In [1]: import numpy as np

In [2]: import numpy.linalg as la

In [3]: np.set_printoptions(precision=3, suppress=True, linewidth=140)

In [4]: F = np.load("w.npy")

In [5]: F
Out[5]: 
array([[16, 12, 20],
       [12,  9, 15],
       [20, 15, 25]])

In [6]: evals, V = la.eigh(F)

In [7]: x = np.array([2, 1, 0])

In [8]: np.abs(F).sum(axis=1).max(), np.abs(evals).max()
Out[8]: (np.int64(60), np.float64(50.0))

In [9]: x @ F @ x / (x @ x), round(float(evals[0]), 3), evals[-1]
Out[9]: (np.float64(24.2), -0.0, np.float64(50.0))

In [10]: x @ F @ x
Out[10]: np.int64(121)

In [11]: print(V * np.maximum(evals, 0) @ V.T)
[[16. 12. 20.]
 [12.  9. 15.]
 [20. 15. 25.]]

In [12]: V * np.abs(evals) @ V.T
Out[12]: 
array([[16., 12., 20.],
       [12.,  9., 15.],
       [20., 15., 25.]])

In [13]: def softmax(z):
    ...:     e = np.exp(z - z.max(axis=-1, keepdims=True))
    ...:     return e / e.sum(axis=-1, keepdims=True)
    ...: 

In [14]: np.round(softmax(10 * F[2]), 3) + 0
Out[14]: array([0., 0., 1.])

In [15]: np.round(softmax(F[2] + 2), 3) + 0
Out[15]: array([0.007, 0.   , 0.993])

In [16]: att = F @ F.T / np.sqrt(3)

In [17]: np.round(softmax(att), 3) + 0
Out[17]: 
array([[0., 0., 1.],
       [0., 0., 1.],
       [0., 0., 1.]])

In [18]: softmax(att).round(6).argmax(axis=1)
Out[18]: array([2, 2, 2])

In [19]: print(softmax(att)[2] @ F)
[20. 15. 25.]

In [20]: left, s, VT = la.svd(F)

In [21]: np.argmax(s[:-1] / (s[1:] + 1e-6)) + 1
Out[21]: np.int64(1)

In [22]: A2 = left[:, :1] @ np.diag(s[:1]) @ VT[:1]

In [23]: round(la.norm(F - A2) / la.norm(F), 3)
Out[23]: np.float64(0.0)

In [24]: print(A2)
[[16. 12. 20.]
 [12.  9. 15.]
 [20. 15. 25.]]

In [25]: arr = np.load("dump.npy")

In [26]: arr
Out[26]: 
array([[2., 1., 0., 0., 0., 0., 0.],
       [0., 2., 1., 0., 0., 0., 0.],
       [0., 0., 2., 1., 0., 0., 0.],
       [0., 0., 0., 2., 1., 0., 0.],
       [0., 0., 0., 0., 2., 1., 0.],
       [0., 0., 0., 0., 0., 2., 1.],
       [0., 0., 0., 0., 0., 0., 2.]])

In [27]: evals, V = la.eigh(F)

In [28]: round(evals.sum(), 3), np.trace(F)
Out[28]: (np.float64(50.0), np.int64(50))

In [29]: print(evals.round(3) + 0)
[ 0.  0. 50.]

In [30]: np.round(la.eigvalsh(F @ F), 3) + 0
Out[30]: array([   0.,    0., 2500.])

In [31]: rng = np.random.default_rng(74492)

In [32]: z = rng.permutation(7)

In [33]: A2 = arr[:, z] * rng.choice([-1, 1], 7)

In [34]: A2
Out[34]: 
array([[ 0.,  0.,  0., -2., -1.,  0., -0.],
       [ 0.,  1.,  0., -0., -2.,  0., -0.],
       [ 1.,  2.,  0., -0., -0.,  0., -0.],
       [ 2.,  0.,  0., -0., -0.,  1., -0.],
       [ 0.,  0.,  1., -0., -0.,  2., -0.],
       [ 0.,  0.,  2., -0., -0.,  0., -1.],
       [ 0.,  0.,  0., -0., -0.,  0., -2.]])

In [35]: left, _, VT = la.svd(arr.T @ A2)

In [36]: np.round(la.lstsq(arr, A2)[0], 3) + 0
Out[36]: 
array([[ 0.,  0.,  0., -1.,  0.,  0.,  0.],
       [ 0.,  0.,  0.,  0., -1.,  0.,  0.],
       [ 0.,  1.,  0.,  0.,  0.,  0.,  0.],
       [ 1.,  0.,  0.,  0.,  0.,  0.,  0.],
       [ 0.,  0.,  0.,  0.,  0.,  1.,  0.],
       [ 0.,  0.,  1.,  0.,  0.,  0.,  0.],
       [ 0.,  0.,  0.,  0.,  0.,  0., -1.]])

In [37]: r0 = np.array([0, 2, 0, 3, 3, -1, 2])

In [38]: A2 = arr + np.outer(r0, np.eye(7)[1])

In [39]: print(A2)
[[ 2.  1.  0.  0.  0.  0.  0.]
 [ 0.  4.  1.  0.  0.  0.  0.]
 [ 0.  0.  2.  1.  0.  0.  0.]
 [ 0.  3.  0.  2.  1.  0.  0.]
 [ 0.  3.  0.  0.  2.  1.  0.]
 [ 0. -1.  0.  0.  0.  2.  1.]
 [ 0.  2.  0.  0.  0.  0.  2.]]

In [40]: X = np.load("block3.npy")

In [41]: X
Out[41]: 
array([[ 0.045, -0.045,  0.136, -0.045,  0.136, -0.045],
       [-0.045,  0.045, -0.136,  0.045, -0.136,  0.045],
       [ 0.136, -0.136,  0.409, -0.136,  0.409, -0.136],
       [-0.045,  0.045, -0.136,  0.045, -0.136,  0.045],
       [ 0.136, -0.136,  0.409, -0.136,  0.409, -0.136],
       [-0.045,  0.045, -0.136,  0.045, -0.136,  0.045]])

In [42]: # columns 1 and 3 are equal

In [43]: rank = la.matrix_rank(X)

In [44]: rank
Out[44]: np.int64(1)

In [45]: ns = la.svd(X)[2][rank:].T

In [46]: [int(la.matrix_rank(X[:i])) for i in range(1, len(X) + 1)]
Out[46]: [1, 1, 1, 1, 1, 1]

In [47]: ns @ ns.T
Out[47]: 
array([[ 0.955,  0.045, -0.136,  0.045, -0.136,  0.045],
       [ 0.045,  0.955,  0.136, -0.045,  0.136, -0.045],
       [-0.136,  0.136,  0.591,  0.136, -0.409,  0.136],
       [ 0.045, -0.045,  0.136,  0.955,  0.136, -0.045],
       [-0.136,  0.136, -0.409,  0.136,  0.591,  0.136],
       [ 0.045, -0.045,  0.136, -0.045,  0.136,  0.955]])

In [48]: [int(la.matrix_rank(np.delete(X, i, axis=0))) for i in range(6)]
Out[48]: [1, 1, 1, 1, 1, 1]

In [49]: evals, V = la.eigh(X)

In [50]: x = np.array([-3, 3, -3, 1, 0, -3])

In [51]: np.round(x @ X @ x / (x @ x), 3), round(float(evals[0]), 3), evals[-1]
Out[51]: (np.float64(0.208), -0.0, np.float64(1.0))

In [52]: np.round(la.eigvalsh(X[1:, 1:]), 3) + 0
Out[52]: array([0.   , 0.   , 0.   , 0.   , 0.955])

In [53]: V * np.abs(evals) @ V.T
Out[53]: 
array([[ 0.045, -0.045,  0.136, -0.045,  0.136, -0.045],
       [-0.045,  0.045, -0.136,  0.045, -0.136,  0.045],
       [ 0.136, -0.136,  0.409, -0.136,  0.409, -0.136],
       [-0.045,  0.045, -0.136,  0.045, -0.136,  0.045],
       [ 0.136, -0.136,  0.409, -0.136,  0.409, -0.136],
       [-0.045,  0.045, -0.136,  0.045, -0.136,  0.045]])

In [54]: blk = np.stack([X, 2 * X, X[::-1]])

In [55]: la.matrix_rank(blk.reshape(3, -1))
Out[55]: np.int64(2)

In [56]: print(blk.shape)
(3, 6, 6)

In [57]: print(la.det(blk))
[0. 0. 0.]

In [58]: print(la.matrix_rank(blk))
[1 1 1]
